$ python -q
>>> import numpy as np
>>> import numpy.linalg as la
>>> np.set_printoptions(suppress=True, linewidth=120)
>>> W0 = np.load("run4.npy")
>>> print(W0)
[[0 1 4]
 [0 1 3]
 [0 0 5]]
>>> W0 @ W0
array([[ 0,  1, 23],
       [ 0,  1, 18],
       [ 0,  0, 25]])
>>> np.prod(np.diag(W0)), round(float(la.det(W0)), 2)
(np.int64(0), 0.0)
>>> la.matrix_rank(W0 - W0[0, 0] * np.eye(3))
np.int64(2)
>>> la.matrix_power(W0 - np.diag(np.diag(W0)), 3)
array([[0, 0, 0],
       [0, 0, 0],
       [0, 0, 0]])
>>> F = np.load("w.npy")
>>> F.round(2)
array([[-0.19,  0.55, -0.81],
       [-0.84, -0.53, -0.16],
       [-0.51,  0.65,  0.56]])
>>> out = la.inv(F)
>>> print(np.round(F @ out, 2) + 0)
[[1. 0. 0.]
 [0. 1. 0.]
 [0. 0. 1.]]
>>> out.round(2)
array([[-0.19, -0.84, -0.51],
       [ 0.55, -0.53,  0.65],
       [-0.81, -0.16,  0.56]])
>>> np.round(la.det(F) * out, 2)
array([[-0.19, -0.84, -0.51],
       [ 0.55, -0.53,  0.65],
       [-0.81, -0.16,  0.56]])
>>> round(la.slogdet(F)[0], 2)
np.float64(1.0)
>>> q, evecs = la.qr(F[:, :2])[0], la.qr(F[:, 2:])[0]
>>> sigma = la.svd(q.T @ evecs, compute_uv=False)
>>> np.round(np.degrees(np.arccos(sigma.clip(0, 1))), 2)
array([90.])
>>> np.round(la.norm(q @ q.T - evecs @ evecs.T, 2), 2)
np.float64(1.0)
>>> print(np.round(la.eigvals(F), 2))
[-0.58+0.81j -0.58-0.81j  1.  +0.j  ]
>>> print(np.round(la.det(2 * F), 2), round(float(la.det(F)), 2))
8.0 1.0
>>> round(np.einsum("ii->", F), 2)
np.float64(-0.16)
>>> X = np.array([[0, 0, 0],
...     [6, 6, 9],
...     [1, 1, 5],
...     [0, 0, 0],
...     [5, 5, 4],
...     [0, 0, 0],
...     [9, 6, 4],
...     [0, 0, 0],
...     [5, 5, 4],
...     [1, 1, 5],
...     [0, 0, 0],
...     [14, 11, 8],
...     [5, 5, 4],
...     [1, 1, 5],
...     [5, 5, 4],
...     [0, 0, 0],
...     [9, 6, 4],
...     [0, 0, 0],
...     [0, 0, 0]])
>>> basis = X[[11, 2]].astype(float)
>>> for _ in range(6):
...     idx = la.norm(X[:, None] - basis, axis=-1).argmin(axis=1)
...     basis = np.array([X[idx == j].mean(axis=0) for j in range(2)])
... 
>>> idx
array([1, 0, 1, 1, 1, 1, 0, 1, 1, 1, 1, 0, 1, 1, 1, 1, 0, 1, 1])
>>> np.abs(basis[1] - basis[0]).argmax()
np.int64(0)
>>> basis.round(2)
array([[9.5 , 7.25, 6.25],
       [1.53, 1.53, 2.07]])
>>> np.bincount(idx)
array([ 4, 15])
>>> np.round(basis[1] - basis[0], 2)
array([-7.97, -5.72, -4.18])
>>> D = la.norm(X[:, None] - X[None], axis=-1)
>>> print((D + 1e9 * np.eye(19)).round(6).argmin(axis=1))
[ 3  4  9  0  8  0 16  0  4  2  0  6  4  2  4  0  6  0  0]
>>> np.round(la.norm(X, axis=1), 2)
array([ 0.  , 12.37,  5.2 ,  0.  ,  8.12,  0.  , 11.53,  0.  ,  8.12,  5.2 ,  0.  , 19.52,  8.12,  5.2 ,  8.12,  0.  ,
       11.53,  0.  ,  0.  ])
>>> D.shape
(19, 19)
>>> np.flatnonzero(D[9] < D.mean() / 2)
array([ 2,  9, 13])
>>> D[9].round(2)
array([ 5.2 ,  8.12,  0.  ,  5.2 ,  5.74,  5.2 ,  9.49,  5.2 ,  5.74,  0.  ,  5.2 , 16.67,  5.74,  0.  ,  5.74,  5.2 ,
        9.49,  5.2 ,  5.2 ])
>>> la.matrix_rank(D ** 2)
np.int64(5)
>>> np.unravel_index(D.round(6).argmax(), D.shape)
(np.int64(0), np.int64(11))
>>> gram = np.cov(X, rowvar=False)
>>> gram.round(2)
array([[16.73, 13.  ,  8.51],
       [13.  , 10.54,  7.32],
       [ 8.51,  7.32,  8.39]])
>>> x = np.array([-1, -2, -2])
>>> target = gram @ x
>>> target.round(2)
array([-59.76, -48.72, -39.92])
>>> np.round(la.solve(gram, target + gram[:, 0]), 2) + 0
array([ 0., -2., -2.])
>>> print(np.round(la.solve(gram, target), 2))
[-1. -2. -2.]
>>> proj = X @ la.solve(X.T @ X, X.T)
>>> la.matrix_rank(np.eye(19) - proj)
np.int64(16)
>>> np.round(proj @ X[:, 0], 2)
array([ 0.,  6.,  1.,  0.,  5.,  0.,  9.,  0.,  5.,  1.,  0., 14.,  5.,  1.,  5.,  0.,  9.,  0.,  0.])
